% python3 -q
>>> import numpy as np
>>> import numpy.linalg as la
>>> np.set_printoptions(suppress=True, linewidth=200)
>>> rd = lambda a: np.round(a, 3) + 0
>>> M2 = np.array([[-2, 3], [2, -3]])
>>> W2 = np.array([[2, 3, 3], [0, 2, 0], [1, 0, 3]])
>>> W0 = np.kron(M2, W2)
>>> print(W0)
[[-4 -6 -6  6  9  9]
 [ 0 -4  0  0  6  0]
 [-2  0 -6  3  0  9]
 [ 4  6  6 -6 -9 -9]
 [ 0  4  0  0 -6  0]
 [ 2  0  6 -3  0 -9]]
>>> # rows and columns are dependent
>>> w1 = np.array([[3, -3, 1, 3, 2],
...     [0, -3, 3, -1, -3],
...     [-2, -2, -3, -1, 1],
...     [-1, 2, 3, -1, 2],
...     [2, -1, 0, 3, 0],
...     [-1, 3, 1, -1, -3]])
>>> b = np.array([2, 2, 2, 1, 0])
>>> hid = np.maximum(W0 @ w1 + b, 0)
>>> print(la.matrix_rank(hid))
5
>>> print((hid > 0).mean(axis=0))
[0.5 0.5 0.5 0.5 0.5]
>>> print(hid)
[[ 5 74 25 13  0]
 [14  8  0 23 12]
 [ 0 53 36  0  0]
 [ 0  0  0  0 11]
 [ 0  0 14  0  0]
 [ 8  0  0 13 31]]
>>> print((hid > 0).astype(int))
[[1 1 1 1 0]
 [1 1 0 1 1]
 [0 1 1 0 0]
 [0 0 0 0 1]
 [0 0 1 0 0]
 [1 0 0 1 1]]
>>> W2 = np.array([[1, 1, -1], [0, -2, -3], [0, 1, -3], [1, 3, 3], [-1, 3, 0]])
>>> print((hid @ W2).round(6).argmax(axis=1))
[0 1 0 1 1 1]
>>> print(w1 @ W2)
[[  4  25  12]
 [  2  -3  -3]
 [ -4  -1  14]
 [ -4   1 -17]
 [  5  13  10]
 [  1 -18 -14]]
>>> proj = hid @ la.solve(hid.T @ hid, hid.T)
>>> print(rd(proj @ hid[:, 3]))
[13. 23.  0.  0.  0. 13.]
>>> left, sv, Vt = la.svd(W0)
>>> print(np.argmax(sv[:-1] / (sv[1:] + 1e-6)) + 1)
3
>>> print(rd(sv))
[27.735 12.716  2.255  0.     0.     0.   ]
>>> M2 = left[:, :3] @ np.diag(sv[:3]) @ Vt[:3]
>>> print(la.matrix_rank(M2))
3
>>> print(rd(la.norm(W0 - M2) / la.norm(W0)))
0.0
>>> theta = np.radians(47)
>>> Rm = np.eye(6)
>>> Rm[3, 3] = Rm[1, 1] = np.cos(theta)
>>> Rm[3, 1], Rm[1, 3] = -np.sin(theta), np.sin(theta)
>>> print(rd(Rm))
[[ 1.     0.     0.     0.     0.     0.   ]
 [ 0.     0.682  0.     0.731  0.     0.   ]
 [ 0.     0.     1.     0.     0.     0.   ]
 [ 0.    -0.731  0.     0.682  0.     0.   ]
 [ 0.     0.     0.     0.     1.     0.   ]
 [ 0.     0.     0.     0.     0.     1.   ]]
>>> M2 = W0 @ Rm.T
>>> print(np.allclose(la.norm(W0, axis=1), la.norm(M2, axis=1)))
True
>>> print(rd(np.abs(M2 - W0).max(axis=0)))
[0.    6.296 0.    2.925 0.    0.   ]
>>> print([round(float(x), 3) for x in la.svd(W0, compute_uv=False)[:3]])
[27.735, 12.716, 2.255]
>>> A = np.load("run10.npy")
>>> print(A)
[[-2.  1.  1.  1.]
 [ 1. -2.  1.  1.]
 [ 1.  1. -2.  1.]
 [ 1.  1.  1. -2.]]
>>> # symmetric, so the eigenvalues are real
>>> left, sv, Vt = la.svd(A, full_matrices=False)
>>> print(rd(Vt @ Vt.T))
[[1. 0. 0. 0.]
 [0. 1. 0. 0.]
 [0. 0. 1. 0.]
 [0. 0. 0. 1.]]
>>> print(rd(left.T @ left))
[[1. 0. 0. 0.]
 [0. 1. 0. 0.]
 [0. 0. 1. 0.]
 [0. 0. 0. 1.]]
>>> print(rd(sv / sv[0]))
[1.    1.    1.    0.333]
>>> print(left.shape, sv.shape, Vt.shape)
(4, 4) (4,) (4, 4)
>>> print(rd(np.sqrt((sv ** 2).sum())), rd(la.norm(A)))
5.292 5.292
>>> print(rd(np.cumsum(sv ** 2) / np.sum(sv ** 2)))
[0.321 0.643 0.964 1.   ]
